>>> import numpy as np
>>> import numpy.linalg as la
>>> np.set_printoptions(precision=2, suppress=True, linewidth=140)
>>> def tidy(a):
...     return np.round(a, 2) + 0
... 
>>> J = np.array([[33, 10, -25, 18], [10, 25, 0, 20], [-25, 0, 25, 0], [18, 20, 0, 41]])
>>> U, sigma, Vt = la.svd(J)
>>> V = Vt[:(sigma > 1e-8).sum()]
>>> rng = np.random.default_rng(874)
>>> vec = J[3] + 3 * J[2] + rng.integers(2) * np.eye(4)[1]
>>> vec
array([-57.,  21.,  75.,  41.])
>>> la.matrix_rank(np.vstack([J, vec]))
np.int64(4)
>>> tidy(la.norm(vec - V.T @ V @ vec))
np.float64(0.05)
>>> np.allclose(V.T @ V @ vec, vec)
False
>>> la.cond(J) > 100
np.True_
>>> np.argsort(-la.norm(J, axis=0).round(6), kind="stable")[:3]
array([3, 0, 2])
>>> np.allclose(J[:-1].T @ la.lstsq(J[:-1].T, J[-1])[0], J[-1])
True
>>> np.unique(J.round(6), axis=0).shape
(4, 4)
>>> np.abs(np.diag(la.qr(J)[1])) > 1e-9
array([ True,  True,  True, False])
>>> A = np.loadtxt("data.csv", delimiter=",")
>>> A
array([[ 0.1 ,  1.  , -1.6 ,  0.2 ,  1.2 , -0.3 ,  1.5 , -0.5 ,  0.4 , -1.1 , -2.2 ],
       [ 0.  , -1.  , -0.5 , -1.6 , -0.1 ,  0.4 , -1.1 ,  0.8 , -0.4 , -0.8 , -0.8 ],
       [ 0.8 ,  2.4 ,  0.3 , -1.  , -0.3 ,  0.2 ,  1.9 , -0.6 , -1.7 ,  0.4 ,  0.7 ],
       [ 0.3 ,  1.4 , -1.1 ,  0.3 ,  0.1 ,  0.4 , -0.4 , -0.1 , -1.7 ,  0.3 , -0.7 ],
       [ 1.55, -1.33,  1.74,  0.36,  1.91,  0.1 , -1.08,  0.6 ,  0.88,  1.68,  1.08],
       [-0.3 , -0.8 , -1.3 , -1.9 , -0.3 ,  1.1 ,  0.4 ,  1.3 , -0.5 , -0.1 ,  0.5 ],
       [-0.3 ,  0.3 ,  0.7 , -1.4 ,  0.9 , -0.4 ,  1.2 ,  1.5 ,  0.1 , -1.  , -0.8 ],
       [ 1.6 , -1.3 ,  1.7 ,  0.3 ,  1.9 ,  0.2 , -1.  ,  0.5 ,  0.9 ,  1.7 ,  1.1 ]])
>>> def softmax(z):
...     e = np.exp(z - z.max(axis=-1, keepdims=True))
...     return e / e.sum(axis=-1, keepdims=True)
... 
>>> tidy(softmax(A).sum(axis=1))
array([1., 1., 1., 1., 1., 1., 1., 1.])
>>> tidy(softmax(10 * A[6]))
array([0.  , 0.  , 0.  , 0.  , 0.  , 0.  , 0.05, 0.95, 0.  , 0.  , 0.  ])
>>> att = A @ A.T / np.sqrt(11)
>>> tidy(softmax(att)[6] @ A)
array([-0.04,  0.27,  0.11, -1.11,  0.69, -0.1 ,  0.87,  0.94, -0.09, -0.65, -0.66])
>>> softmax(att).round(6).argmax(axis=1)
array([0, 1, 2, 3, 4, 5, 6, 4])
>>> vec = np.array([3, 2, -3, 2, -1, 2, 2, -1, -2, 2, -2])
>>> tidy((A * vec).sum(axis=1))
array([10.6 , -5.  , 12.2 , 13.  , -7.54, -0.6 , -6.6 , -6.9 ])
>>> tidy(A @ vec)
array([10.6 , -5.  , 12.2 , 13.  , -7.54, -0.6 , -6.6 , -6.9 ])
>>> tidy(np.einsum("ij,j->i", A, vec))
array([10.6 , -5.  , 12.2 , 13.  , -7.54, -0.6 , -6.6 , -6.9 ])
>>> A @ np.eye(11)[2]
array([-1.6 , -0.5 ,  0.3 , -1.1 ,  1.74, -1.3 ,  0.7 ,  1.7 ])
